>>> import numpy as np
>>> np.set_printoptions(precision=2, suppress=True, linewidth=160, legacy="1.25")
>>> def tidy(a):
...     return np.round(a, 2) + 0
... 
>>> feats = np.load("mat.npy")
>>> feats
array([[ 1.  ,  1.4 ,  0.  , -1.7 ,  0.3 ,  0.  , -0.1 ],
       [ 0.71,  0.88,  0.18,  0.68,  0.38, -0.74,  0.26],
       [ 0.6 ,  0.6 ,  0.3 ,  0.4 ,  0.2 , -1.3 , -0.2 ],
       [-1.1 ,  0.1 , -1.  ,  1.3 ,  0.8 ,  1.5 ,  0.4 ],
       [-1.  ,  0.4 ,  2.6 , -1.5 , -0.4 ,  1.  , -0.9 ],
       [-0.8 ,  0.5 ,  0.5 ,  1.4 ,  1.4 ,  0.  , -1.1 ]])
>>> np.count_nonzero(feats)
39
>>> print(np.abs(feats).max())
2.6
>>> tidy(feats.sum(axis=1))
array([0.9 , 2.35, 0.6 , 2.  , 0.2 , 1.9 ])
>>> tidy(feats - feats[0])
array([[ 0.  ,  0.  ,  0.  ,  0.  ,  0.  ,  0.  ,  0.  ],
       [-0.29, -0.52,  0.18,  2.38,  0.08, -0.74,  0.36],
       [-0.4 , -0.8 ,  0.3 ,  2.1 , -0.1 , -1.3 , -0.1 ],
       [-2.1 , -1.3 , -1.  ,  3.  ,  0.5 ,  1.5 ,  0.5 ],
       [-2.  , -1.  ,  2.6 ,  0.2 , -0.7 ,  1.  , -0.8 ],
       [-1.8 , -0.9 ,  0.5 ,  3.1 ,  1.1 ,  0.  , -1.  ]])
>>> tidy(np.diff(feats, axis=0))
array([[-0.29, -0.52,  0.18,  2.38,  0.08, -0.74,  0.36],
       [-0.11, -0.28,  0.12, -0.28, -0.18, -0.56, -0.46],
       [-1.7 , -0.5 , -1.3 ,  0.9 ,  0.6 ,  2.8 ,  0.6 ],
       [ 0.1 ,  0.3 ,  3.6 , -2.8 , -1.2 , -0.5 , -1.3 ],
       [ 0.2 ,  0.1 , -2.1 ,  2.9 ,  1.8 , -1.  , -0.2 ]])
>>> print(tidy(np.linalg.svd(feats, compute_uv=False)))
[3.85 3.25 2.62 1.91 0.84 0.19]
>>> tidy(feats.sum(axis=0))
array([-0.59,  3.88,  2.58,  0.58,  2.68,  0.46, -1.64])
>>> u, v = feats[2], feats[5]
>>> u @ v
1.03
>>> pr = (u @ v) / (u @ u) * u
>>> tidy(pr)
array([ 0.23,  0.23,  0.11,  0.15,  0.08, -0.49, -0.08])
>>> tidy(np.linalg.norm(u + v) ** 2 + np.linalg.norm(u - v) ** 2)
18.02
>>> B = np.array([[0, -3], [1, -1], [-3, -3], [1, -1], [-2, 1], [-2, 3], [-1, 0]])
>>> tidy(np.einsum("ik,kj->ij", feats, B))
array([[-0.8 , -2.4 ],
       [ 1.48, -6.07],
       [ 2.5 , -7.4 ],
       [-0.6 , 10.2 ],
       [-9.2 , -1.1 ],
       [-1.3 ,  0.4 ]])
>>> tidy(np.einsum("ij->j", feats))
array([-0.59,  3.88,  2.58,  0.58,  2.68,  0.46, -1.64])
>>> B = feats / np.linalg.norm(feats, axis=1, keepdims=True)
>>> gram = B @ B.T
>>> print(np.argwhere(np.triu(np.abs(gram) > 0.95, 1)))
[]
>>> (gram - 2 * np.eye(6)).round(6).argmax(axis=1)
array([4, 2, 1, 5, 0, 3])
>>> tidy(np.degrees(np.arccos(np.clip(gram[0, 3], -1, 1))))
117.49
>>> tidy(gram)
array([[ 1.  ,  0.23,  0.21, -0.46,  0.24, -0.32],
       [ 0.23,  1.  ,  0.86, -0.16, -0.37,  0.29],
       [ 0.21,  0.86,  1.  , -0.52, -0.24,  0.25],
       [-0.46, -0.16, -0.52,  1.  , -0.28,  0.44],
       [ 0.24, -0.37, -0.24, -0.28,  1.  ,  0.07],
       [-0.32,  0.29,  0.25,  0.44,  0.07,  1.  ]])
>>> tidy(gram[0])
array([ 1.  ,  0.23,  0.21, -0.46,  0.24, -0.32])
>>> (np.abs(gram) > 0.9).astype(int)
array([[1, 0, 0, 0, 0, 0],
       [0, 1, 0, 0, 0, 0],
       [0, 0, 1, 0, 0, 0],
       [0, 0, 0, 1, 0, 0],
       [0, 0, 0, 0, 1, 0],
       [0, 0, 0, 0, 0, 1]])
>>> gram = feats.T @ feats
>>> tidy(np.diag(gram))
array([4.71, 3.51, 8.13, 9.41, 3.03, 5.49, 2.3 ])
>>> (feats @ feats.T).shape
(6, 6)
>>> tidy(np.linalg.eigvalsh(gram)[::-1])
array([14.79, 10.55,  6.86,  3.65,  0.71,  0.04,  0.  ])
>>> tidy(np.trace(gram)), tidy((feats ** 2).sum())
(36.59, 36.59)
>>> np.linalg.matrix_rank(gram)
6
>>> tidy(np.linalg.svd(feats, compute_uv=False) ** 2)
array([14.79, 10.55,  6.86,  3.65,  0.71,  0.04])
>>> np.allclose(gram, gram.T)
True
>>> W0 = np.loadtxt("run2.csv", delimiter=",")
>>> W0
array([[  9.08,  27.08, -27.02,   8.95, -17.99],
       [ -0.97,  -3.15,   2.84,  -1.03,   1.99],
       [  1.  ,   2.96,  -2.97,   1.06,  -2.11],
       [  1.97,   6.03,  -6.01,   2.15,  -3.92],
       [ -6.09, -18.18,  18.03,  -5.92,  11.86]])
>>> rng = np.random.default_rng(64)
>>> labels = rng.permutation(5)
>>> labels
array([0, 2, 1, 4, 3])
>>> B = W0[labels][:, labels]
>>> np.trace(B)
16.97
>>> t3 = np.stack([W0, -2 * W0, W0[::-1]])
>>> tidy(np.linalg.det(t3))
array([ 0.01, -0.25,  0.01])
>>> tidy(np.linalg.norm(t3, axis=(1, 2)))
array([ 54.43, 108.86,  54.43])
>>> print(t3.shape)
(3, 5, 5)
>>> np.linalg.matrix_rank(t3)
array([5, 5, 5])
>>> tidy(t3.sum(axis=0))
array([[-15.17, -45.26,  45.05, -14.87,  29.85],
       [  2.94,   9.18,  -8.85,   3.18,  -5.91],
       [  0.  ,   0.  ,   0.  ,   0.  ,   0.  ],
       [ -2.94,  -9.18,   8.85,  -3.18,   5.91],
       [ 15.17,  45.26, -45.05,  14.87, -29.85]])
>>> F = np.array([[-3, 0, 0], [3, 1, 0], [-1, -3, 3]])
>>> u = np.array([-4, -3])
>>> np.correlate(F[2], F[1], "full")
array([ 0, -1, -6, -6,  9])
>>> np.polyval(u, F[2])
array([  1,   9, -15])
>>> print(np.convolve(F[2], u))
[ 4 15 -3 -9]
>>> t = np.radians(60)
>>> R = np.eye(3)
>>> R[1, 1] = R[0, 0] = np.cos(t)
>>> R[1, 0], R[0, 1] = -np.sin(t), np.sin(t)
>>> tidy(R)
array([[ 0.5 ,  0.87,  0.  ],
       [-0.87,  0.5 ,  0.  ],
       [ 0.  ,  0.  ,  1.  ]])
>>> B = F @ R.T
>>> tidy(np.linalg.det(R)), np.trace(R)
(1.0, 2.0)
>>> print(np.allclose(np.linalg.norm(F, axis=1), np.linalg.norm(B, axis=1)))
True
>>> print(tidy(B))
[[-1.5   2.6   0.  ]
 [ 2.37 -2.1   0.  ]
 [-3.1  -0.63  3.  ]]
>>> tidy(np.abs(B - F).max(axis=0))
array([2.1, 3.1, 0. ])
>>> np.allclose(F @ F.T, B @ B.T)
True
>>> x0 = np.array([6, 9, 9])
>>> a = np.maximum(F @ x0, 0)
>>> print(np.flatnonzero(a > 1e-9))
[1]
>>> F * (a > 1e-9)[:, None]
array([[0, 0, 0],
       [3, 1, 0],
       [0, 0, 0]])
>>> print(F.T @ a)
[81 27  0]
>>> print(np.maximum(F @ (3 * x0), 0))
[ 0 81  0]
